% ipython --no-banner

In [1]: import numpy as np

In [2]: import numpy.linalg as la

In [3]: np.set_printoptions(suppress=True, linewidth=200)

In [4]: J = np.loadtxt("run1.csv", delimiter=",")

In [5]: J
Out[5]: 
array([[ 1.3, -1.5,  0. ],
       [ 1.2,  0.2, -0.4],
       [ 3.3, -5.1,  0.2],
       [-2.3,  2.2,  0.3],
       [-0.4, -1.6,  0.5],
       [ 2.9, -3.5, -0.2],
       [ 0.4, -1.1,  0.2],
       [-1.8,  2.6, -0.1],
       [ 3.3, -3.1, -0.2],
       [ 0.7,  0.2, -0.3],
       [-0.5, -1. ,  0.4],
       [ 0.1,  0.9, -0.4],
       [-3.5,  4. ,  0.2],
       [-1.1,  2.5, -0.4],
       [ 4.3, -4.5, -0.4],
       [ 5.3, -6.6, -0.1],
       [-1.2,  0.6,  0.3],
       [-0.1, -0.7,  0.2]])

In [6]: Xc = (J - J.mean(axis=0)) / J.std(axis=0)

In [7]: np.round(Xc.std(axis=0), 1)
Out[7]: array([1., 1., 1.])

In [8]: np.argwhere(np.abs(Xc) > 2)
Out[8]: 
array([[15,  0],
       [15,  1]])

In [9]: c = la.lstsq(np.delete(Xc, 0, axis=1), Xc[:, 0])[0]

In [10]: np.abs(c).argmax()
Out[10]: np.int64(0)

In [11]: c.round(1)
Out[11]: array([-0.9, -0.3])

In [12]: rng = np.random.default_rng(8250)

In [13]: idx = rng.permutation(3)

In [14]: A2 = J[:, idx] * rng.choice([-1, 1], 3)

In [15]: A2
Out[15]: 
array([[ 1.3, -1.5,  0. ],
       [ 1.2,  0.2, -0.4],
       [ 3.3, -5.1,  0.2],
       [-2.3,  2.2,  0.3],
       [-0.4, -1.6,  0.5],
       [ 2.9, -3.5, -0.2],
       [ 0.4, -1.1,  0.2],
       [-1.8,  2.6, -0.1],
       [ 3.3, -3.1, -0.2],
       [ 0.7,  0.2, -0.3],
       [-0.5, -1. ,  0.4],
       [ 0.1,  0.9, -0.4],
       [-3.5,  4. ,  0.2],
       [-1.1,  2.5, -0.4],
       [ 4.3, -4.5, -0.4],
       [ 5.3, -6.6, -0.1],
       [-1.2,  0.6,  0.3],
       [-0.1, -0.7,  0.2]])

In [16]: Uu, _, Vh = la.svd(J.T @ A2)

In [17]: idx
Out[17]: array([0, 1, 2])

In [18]: np.round(Uu @ Vh, 1) + 0
Out[18]: 
array([[1., 0., 0.],
       [0., 1., 0.],
       [0., 0., 1.]])

In [19]: np.round(la.lstsq(J, A2)[0], 1) + 0
Out[19]: 
array([[1., 0., 0.],
       [0., 1., 0.],
       [0., 0., 1.]])
